>>> import numpy as np
>>> import numpy.linalg as la
>>> np.set_printoptions(suppress=True, linewidth=100)
>>> m1 = np.load("x.npy")
>>> m1.round(3)
array([[-0.774, -0.598, -0.208],
       [ 0.547, -0.797,  0.256],
       [-0.319,  0.085,  0.944]])
>>> # columns are unit length and at right angles
>>> x0 = np.array([1, 1, 0])
>>> np.round(m1.T @ (m1 @ x0), 3) + 0
array([1., 1., 0.])
>>> 3 - la.matrix_rank(m1 - np.eye(3), tol=1e-8)
np.int64(1)
>>> np.round(np.sort(np.abs(np.degrees(np.angle(la.eigvals(m1))))), 3)
array([  0.   , 144.469, 144.469])
>>> [p for p in range(1, 25) if np.allclose(la.matrix_power(m1, p), np.eye(3))]
[]
>>> np.round(la.norm(m1, axis=0), 3)
array([1., 1., 1.])
>>> np.round(la.svd(m1, compute_uv=False), 3)
array([1., 1., 1.])
>>> np.round(la.pinv(m1), 3)
array([[-0.774,  0.547, -0.319],
       [-0.598, -0.797,  0.085],
       [-0.208,  0.256,  0.944]])
>>> np.round(m1.T @ m1, 3) + 0
array([[1., 0., 0.],
       [0., 1., 0.],
       [0., 0., 1.]])
>>> np.round(m1 @ m1.T, 3) + 0
array([[1., 0., 0.],
       [0., 1., 0.],
       [0., 0., 1.]])
>>> rng = np.random.default_rng(402231)
>>> lab = rng.integers(0, 2, 5)
>>> mat = (lab[:, None] == lab) * 3 + np.eye(5)
>>> mat
array([[4., 3., 3., 0., 3.],
       [3., 4., 3., 0., 3.],
       [3., 3., 4., 0., 3.],
       [0., 0., 0., 4., 0.],
       [3., 3., 3., 0., 4.]])
>>> # splits into 2 blocks
>>> ev, evecs = la.eigh(mat)
>>> np.unique(ev.round(6) + 0, return_counts=True)[1]
array([3, 1, 1])
>>> np.abs(evecs[:, -1]).round(6).argmax()
np.int64(0)
>>> np.round(evecs.T @ evecs, 3) + 0
array([[1., 0., 0., 0., 0.],
       [0., 1., 0., 0., 0.],
       [0., 0., 1., 0., 0.],
       [0., 0., 0., 1., 0.],
       [0., 0., 0., 0., 1.]])
>>> np.round(la.eigvalsh(mat + 5 * np.eye(5)), 3)
array([ 6.,  6.,  6.,  9., 18.])
>>> np.round(la.svd(mat, compute_uv=False), 3)
array([13.,  4.,  1.,  1.,  1.])
>>> round(float(ev.sum()), 3), np.trace(mat)
(20.0, np.float64(20.0))
>>> ev, evecs = la.eigh(mat)
>>> x0 = np.array([5, 4, 3, 4, 4])
>>> np.round(evecs * np.maximum(ev, 0) @ evecs.T, 3)
array([[4., 3., 3., 0., 3.],
       [3., 4., 3., 0., 3.],
       [3., 3., 4., 0., 3.],
       [0., 0., 0., 4., 0.],
       [3., 3., 3., 0., 4.]])
>>> np.round(evecs * np.sqrt(ev) @ evecs.T, 3)
array([[1.651, 0.651, 0.651, 0.   , 0.651],
       [0.651, 1.651, 0.651, 0.   , 0.651],
       [0.651, 0.651, 1.651, 0.   , 0.651],
       [0.   , 0.   , 0.   , 2.   , 0.   ],
       [0.651, 0.651, 0.651, 0.   , 1.651]])
>>> np.abs(mat).sum(axis=1).max(), np.round(np.abs(ev).max(), 3)
(np.float64(13.0), np.float64(13.0))
>>> x0 @ mat @ x0
np.float64(898.0)
